$ python -q
>>> import numpy as np
>>> np.set_printoptions(precision=2, suppress=True, linewidth=100, sign=" ")
>>> J = np.loadtxt("out0.csv", delimiter=",")
>>> J
array([[ 0.03, -0.04,  0.25, -0.1 ,  0.15,  0.2 , -0.01,  0.12,  0.01],
       [-0.06,  0.04, -0.01, -0.06, -0.06,  0.06, -0.01,  0.02,  0.08],
       [ 0.02,  0.07, -2.42, -0.01, -1.2 , -2.51, -1.25, -1.28,  0.03],
       [-0.01,  0.03,  3.6 , -0.02,  1.8 ,  3.6 ,  1.91,  1.83, -0.08],
       [-0.05,  0.  , -1.43,  0.04, -0.74, -1.34, -0.79, -0.69, -0.03],
       [ 0.02,  0.  ,  1.55,  0.05,  0.77,  1.54,  0.82,  0.76, -0.03],
       [-0.02, -0.02, -0.02, -0.05, -0.11,  0.01, -0.02, -0.02, -0.05],
       [ 0.09, -0.01,  2.89,  0.05,  1.38,  2.99,  1.44,  1.39, -0.01],
       [ 0.02, -0.01, -0.55,  0.06, -0.22, -0.47, -0.24, -0.25,  0.01],
       [-0.02,  0.08,  1.57,  0.1 ,  0.77,  1.54,  0.86,  0.83, -0.11],
       [-0.02,  0.09, -1.05, -0.02, -0.47, -0.98, -0.58, -0.51, -0.01],
       [ 0.02,  0.06,  1.5 , -0.03,  0.79,  1.52,  0.74,  0.8 ,  0.  ],
       [-0.01,  0.03,  1.39,  0.04,  0.73,  1.43,  0.83,  0.71,  0.01],
       [-0.06, -0.04,  2.06,  0.04,  1.11,  2.13,  1.09,  1.06, -0.03],
       [ 0.  , -0.05,  1.92,  0.01,  0.93,  1.98,  1.01,  0.96,  0.02],
       [-0.02,  0.03,  4.36,  0.01,  2.18,  4.4 ,  2.1 ,  2.19,  0.04],
       [-0.08, -0.06,  2.56, -0.09,  1.33,  2.63,  1.32,  1.21, -0.07],
       [ 0.01, -0.01,  1.61, -0.03,  0.83,  1.56,  0.72,  0.88,  0.07],
       [ 0.05,  0.07, -1.94,  0.03, -0.98, -1.97, -0.99, -1.01,  0.07],
       [ 0.09, -0.04,  3.05, -0.03,  1.44,  3.06,  1.5 ,  1.55, -0.04],
       [-0.03, -0.03,  2.94, -0.03,  1.55,  2.94,  1.38,  1.44, -0.03],
       [ 0.  , -0.05, -1.61,  0.03, -0.78, -1.7 , -0.89, -0.85,  0.  ],
       [ 0.  ,  0.04,  0.18, -0.03,  0.09,  0.24,  0.17,  0.11, -0.01],
       [ 0.  , -0.08,  0.06,  0.05,  0.03,  0.08,  0.03, -0.05, -0.07],
       [-0.03,  0.  , -0.81, -0.02, -0.43, -0.82, -0.28, -0.4 , -0.03],
       [-0.05,  0.1 , -0.86, -0.04, -0.43, -0.86, -0.5 , -0.5 ,  0.01],
       [ 0.01, -0.02,  2.79, -0.04,  1.45,  2.76,  1.36,  1.35, -0.02],
       [ 0.04,  0.02,  2.26,  0.01,  1.15,  2.26,  1.1 ,  1.13,  0.05],
       [-0.16,  0.02, -1.8 ,  0.04, -0.79, -1.64, -0.91, -0.84, -0.04],
       [ 0.  , -0.09,  3.17,  0.03,  1.55,  3.22,  1.63,  1.6 ,  0.05],
       [-0.01, -0.09, -1.65, -0.01, -0.76, -1.62, -0.77, -0.81,  0.01],
       [ 0.1 , -0.01,  4.1 , -0.01,  2.06,  4.07,  2.07,  1.95,  0.01],
       [ 0.  , -0.08, -1.91, -0.13, -0.9 , -1.92, -0.94, -0.96, -0.05],
       [ 0.05, -0.01, -1.6 , -0.03, -0.73, -1.56, -0.75, -0.75, -0.09],
       [ 0.  ,  0.02, -0.26, -0.09, -0.2 , -0.3 , -0.19, -0.09,  0.02],
       [ 0.  ,  0.1 ,  0.54,  0.01,  0.18,  0.51,  0.15,  0.23,  0.04],
       [ 0.04, -0.02, -1.06,  0.02, -0.55, -1.13, -0.47, -0.59, -0.03],
       [ 0.05,  0.01, -0.32, -0.08, -0.16, -0.42, -0.15, -0.21,  0.04],
       [ 0.03,  0.02,  1.49, -0.04,  0.77,  1.51,  0.74,  0.65,  0.  ],
       [ 0.02,  0.06,  0.69, -0.02,  0.35,  0.7 ,  0.31,  0.36, -0.09],
       [-0.02, -0.05,  0.82,  0.06,  0.4 ,  0.85,  0.39,  0.38, -0.06],
       [-0.01, -0.01,  0.61, -0.08,  0.4 ,  0.66,  0.31,  0.36,  0.03],
       [ 0.07, -0.07,  3.41, -0.06,  1.67,  3.48,  1.75,  1.74, -0.03],
       [-0.03,  0.01, -1.13,  0.07, -0.62, -1.18, -0.53, -0.47, -0.08],
       [ 0.01,  0.03, -3.1 , -0.06, -1.49, -3.12, -1.59, -1.54,  0.04],
       [-0.04,  0.03, -2.14,  0.04, -1.06, -2.19, -1.18, -1.15, -0.06],
       [ 0.09,  0.03,  1.69, -0.03,  0.84,  1.7 ,  0.83,  0.81,  0.05]])
>>> G = np.cov(J, rowvar=False)
>>> np.round(np.linalg.eigvalsh(G)[::-1], 2) + 0
array([ 10.38,   0.  ,   0.  ,   0.  ,   0.  ,   0.  ,   0.  ,   0.  ,   0.  ])
>>> np.argwhere(np.triu(np.abs(np.corrcoef(J.T)) > 0.8, 1))
array([[ 2,  4],
       [ 2,  5],
       [ 2,  6],
       [ 2,  7],
       [ 4,  5],
       [ 4,  6],
       [ 4,  7],
       [ 5,  6],
       [ 5,  7],
       [ 6,  7]])
>>> np.median(J, axis=0)
array([ 0.  ,  0.  ,  0.54, -0.02,  0.18,  0.51,  0.17,  0.23, -0.01])
